In [1]: import numpy as np

In [2]: np.set_printoptions(precision=2, suppress=True, linewidth=120)

In [3]: F = np.load("sample13.npy")

In [4]: F
Out[4]: 
array([[-1,  3,  0],
       [ 3, -1,  3],
       [ 0,  3, -1]])

In [5]: f = np.array([2, -2])

In [6]: np.correlate(F[1], F[0], "full")
Out[6]: array([ 0,  9, -6, 10, -3])

In [7]: np.cross(F[1, :3], F[0, :3])
Out[7]: array([-9, -3,  8])

In [8]: np.array([np.convolve(row, f, "same") for row in F])
Out[8]: 
array([[-2,  8, -6],
       [ 6, -8,  8],
       [ 0,  6, -8]])

In [9]: w, V = np.linalg.eigh(F)

In [10]: print(np.round(V.T @ F @ V, 2) + 0)
[[-5.24  0.    0.  ]
 [ 0.   -1.    0.  ]
 [ 0.    0.    3.24]]

In [11]: np.round(V @ np.diag(w) @ V.T, 2) + 0
Out[11]: 
array([[-1.,  3.,  0.],
       [ 3., -1.,  3.],
       [ 0.,  3., -1.]])

In [12]: w
Out[12]: array([-5.24, -1.  ,  3.24])

In [13]: np.abs(V[:, -1]).round(6).argmax()
Out[13]: np.int64(1)

In [14]: np.linalg.eigvalsh(F + -2 * np.eye(3))
Out[14]: array([-7.24, -3.  ,  1.24])

In [15]: np.unique(w.round(6) + 0, return_counts=True)[1]
Out[15]: array([1, 1, 1])

In [16]: W1 = np.array([[1, 0, -3], [2, 2, 2], [2, -2, 1]])

In [17]: b = np.array([7, 1, 4])

In [18]: H = np.maximum(F @ W1 + b, 0)

In [19]: np.linalg.matrix_rank(H)
Out[19]: np.int64(3)

In [20]: Z = np.array([[1, 0, 1], [2, 1, 0], [2, 1, 0]])

In [21]: (H @ Z).round(6).argmax(axis=1)
Out[21]: array([0, 0, 0])

In [22]: W1 @ Z
Out[22]: 
array([[-5, -3,  1],
       [10,  4,  2],
       [ 0, -1,  2]])

In [23]: C2 = F.T @ F

In [24]: np.linalg.eigvalsh(C2)[::-1]
Out[24]: array([27.49, 10.51,  1.  ])

In [25]: C2
Out[25]: 
array([[10, -6,  9],
       [-6, 19, -6],
       [ 9, -6, 10]])

In [26]: np.linalg.matrix_rank(C2)
Out[26]: np.int64(3)

In [27]: round(np.linalg.det(F[::-1]), 2)
Out[27]: np.float64(-17.0)

In [28]: np.einsum("ii->", F)
Out[28]: np.int64(-3)

In [29]: np.linalg.eigvals(F)
Out[29]: array([-5.24, -1.  ,  3.24])

In [30]: np.round(np.linalg.det(F.T), 2)
Out[30]: np.float64(17.0)

In [31]: np.poly(F)
Out[31]: array([  1.,   3., -15., -17.])

In [32]: J = np.load("out4.npy")

In [33]: print(J)
[[ 0.32 -0.19  0.93 -0.06]
 [-0.19  0.95  0.25 -0.02]
 [ 0.93  0.25 -0.26  0.08]
 [-0.06 -0.02  0.08  0.99]]

In [34]: hat = np.triu(np.array([[1, 8, 0, 6], [6, 6, 7, 7], [0, 7, 3, 7], [8, 9, 6, 2]]), 1) + np.eye(4)

In [35]: other = hat @ J @ np.linalg.inv(hat)

In [36]: np.round(np.trace(other), 2), np.trace(J)
Out[36]: (np.float64(2.0), np.float64(2.0))

In [37]: w, V = np.linalg.eig(J)

In [38]: np.round(J @ V[:, 0] - w[0] * V[:, 0], 2) + 0
Out[38]: array([0., 0., 0., 0.])

In [39]: np.sort(np.linalg.eigvals(J @ J))
Out[39]: array([1., 1., 1., 1.])

In [40]: np.sort(np.linalg.eigvals(J.T))
Out[40]: array([-1.,  1.,  1.,  1.])

In [41]: print(J.shape)
(4, 4)

In [42]: J.sum(axis=0)
Out[42]: array([1., 1., 1., 1.])

In [43]: J - J[0]
Out[43]: 
array([[ 0.  ,  0.  ,  0.  ,  0.  ],
       [-0.51,  1.13, -0.67,  0.04],
       [ 0.61,  0.44, -1.19,  0.15],
       [-0.38,  0.17, -0.84,  1.06]])

In [44]: np.count_nonzero(J)
Out[44]: np.int64(16)

In [45]: f = np.array([-2, 4, -4, 8])

In [46]: other = J + np.outer(f, np.eye(4)[0])

In [47]: other
Out[47]: 
array([[-1.68, -0.19,  0.93, -0.06],
       [ 3.81,  0.95,  0.25, -0.02],
       [-3.07,  0.25, -0.26,  0.08],
       [ 7.94, -0.02,  0.08,  0.99]])

In [48]: print(round(np.linalg.det(other) / np.linalg.det(J), 2), round(float(1 + np.linalg.solve(J, f)[0]), 2))
-4.58 -4.58

In [49]: x0 = np.array([0, 2, -1, -2])

In [50]: other @ np.ones(4)
Out[50]: array([-1.,  5., -3.,  9.])

In [51]: other @ x0
Out[51]: array([-1.17,  1.68,  0.6 , -2.11])

In [52]: np.sign((other @ x0).round(6))
Out[52]: array([-1.,  1.,  1., -1.])

In [53]: other @ np.eye(4)[3]
Out[53]: array([-0.06, -0.02,  0.08,  0.99])

In [54]: np.einsum("ij,j->i", other, x0)
Out[54]: array([-1.17,  1.68,  0.6 , -2.11])

In [55]: other @ (2 * x0)
Out[55]: array([-2.35,  3.36,  1.2 , -4.21])

In [56]: M, _ = np.linalg.qr(np.array([[-0.5, -0.1, 0.7], [0.6, -0.6, -0.1], [-1.2, 0.9, -1.3]]))

In [57]: M
Out[57]: 
array([[-0.35, -0.9 , -0.26],
       [ 0.42, -0.4 ,  0.82],
       [-0.84,  0.18,  0.52]])

In [58]: other = M / np.sqrt((M ** 2).mean(axis=1, keepdims=True))

In [59]: M - M.mean(axis=1, keepdims=True)
Out[59]: 
array([[ 0.15, -0.4 ,  0.24],
       [ 0.14, -0.68,  0.54],
       [-0.79,  0.23,  0.56]])

In [60]: np.linalg.matrix_rank(other) == np.linalg.matrix_rank(M)
Out[60]: np.True_

In [61]: other[1]
Out[61]: array([ 0.73, -0.69,  1.41])

In [62]: x0 = np.array([1, 0, 3])

In [63]: 3 - np.linalg.matrix_rank(M - np.eye(3), tol=1e-8)
Out[63]: np.int64(1)

In [64]: np.unravel_index(np.abs(M).argmax(), M.shape)
Out[64]: (np.int64(0), np.int64(1))

In [65]: M - M[0]
Out[65]: 
array([[ 0.  ,  0.  ,  0.  ],
       [ 0.77,  0.5 ,  1.07],
       [-0.49,  1.08,  0.77]])

In [66]: x0 = np.array([3, -3, -2])

In [67]: y = M @ x0

In [68]: b, lr = np.zeros(3), 1 / np.linalg.norm(M, 2) ** 2

In [69]: for i in range(8):
    ...:     b -= lr * M.T @ (M @ b - y)
    ...:     if i % 2 == 0: print(i, round(np.linalg.norm(M @ b - y), 2))
    ...: 
0 0.0
2 0.0
4 0.0
6 0.0

In [70]: b
Out[70]: array([ 3., -3., -2.])
